In [1]: import numpy as np

In [2]: from numpy import linalg as LA

In [3]: np.set_printoptions(suppress=True, linewidth=200)

In [4]: def tidy(a):
   ...:     return np.round(a, 3) + 0
   ...: 

In [5]: rng = np.random.default_rng(86520)

In [6]: feats = (rng.random((7, 7)) < 0.3) + np.eye(7)

In [7]: feats /= feats.sum(axis=1, keepdims=True)

In [8]: tidy(feats)
Out[8]: 
array([[0.5  , 0.   , 0.   , 0.25 , 0.   , 0.   , 0.25 ],
       [0.   , 0.5  , 0.   , 0.   , 0.   , 0.5  , 0.   ],
       [0.   , 0.   , 0.333, 0.333, 0.   , 0.   , 0.333],
       [0.   , 0.5  , 0.   , 0.5  , 0.   , 0.   , 0.   ],
       [0.   , 0.   , 0.   , 0.   , 1.   , 0.   , 0.   ],
       [0.   , 0.5  , 0.   , 0.   , 0.   , 0.5  , 0.   ],
       [0.333, 0.   , 0.   , 0.333, 0.   , 0.   , 0.333]])

In [9]: z = rng.permutation(7)

In [10]: z
Out[10]: array([6, 3, 4, 2, 5, 0, 1])

In [11]: Y = feats[z][:, z]

In [12]: tidy(LA.det(Y)), tidy(LA.det(feats[z]))
Out[12]: (np.float64(0.0), np.float64(0.0))

In [13]: tidy(Y)
Out[13]: 
array([[0.333, 0.333, 0.   , 0.   , 0.   , 0.333, 0.   ],
       [0.   , 0.5  , 0.   , 0.   , 0.   , 0.   , 0.5  ],
       [0.   , 0.   , 1.   , 0.   , 0.   , 0.   , 0.   ],
       [0.333, 0.333, 0.   , 0.333, 0.   , 0.   , 0.   ],
       [0.   , 0.   , 0.   , 0.   , 0.5  , 0.   , 0.5  ],
       [0.25 , 0.25 , 0.   , 0.   , 0.   , 0.5  , 0.   ],
       [0.   , 0.   , 0.   , 0.   , 0.5  , 0.   , 0.5  ]])

In [14]: tidy(np.trace(Y))
Out[14]: np.float64(3.667)

In [15]: tidy(np.sort(np.abs(LA.eigvals(Y))))
Out[15]: array([0.   , 0.116, 0.333, 0.5  , 0.717, 1.   , 1.   ])

In [16]: U, s, Vt = LA.svd(feats)

In [17]: tidy(s)
Out[17]: array([1.108, 1.   , 0.94 , 0.509, 0.403, 0.092, 0.   ])

In [18]: np.argmax(s[:-1] / (s[1:] + 1e-6)) + 1
Out[18]: np.int64(6)

In [19]: Y = U[:, :6] @ np.diag(s[:6]) @ Vt[:6]

In [20]: LA.matrix_rank(Y)
Out[20]: np.int64(6)

In [21]: (LA.matrix_power((feats != 0) + (feats.T != 0) + np.eye(7), 7) > 0).astype(int)
Out[21]: 
array([[1, 1, 1, 1, 0, 1, 1],
       [1, 1, 1, 1, 0, 1, 1],
       [1, 1, 1, 1, 0, 1, 1],
       [1, 1, 1, 1, 0, 1, 1],
       [0, 0, 0, 0, 1, 0, 0],
       [1, 1, 1, 1, 0, 1, 1],
       [1, 1, 1, 1, 0, 1, 1]])

In [22]: tidy(LA.det(feats))
Out[22]: np.float64(0.0)
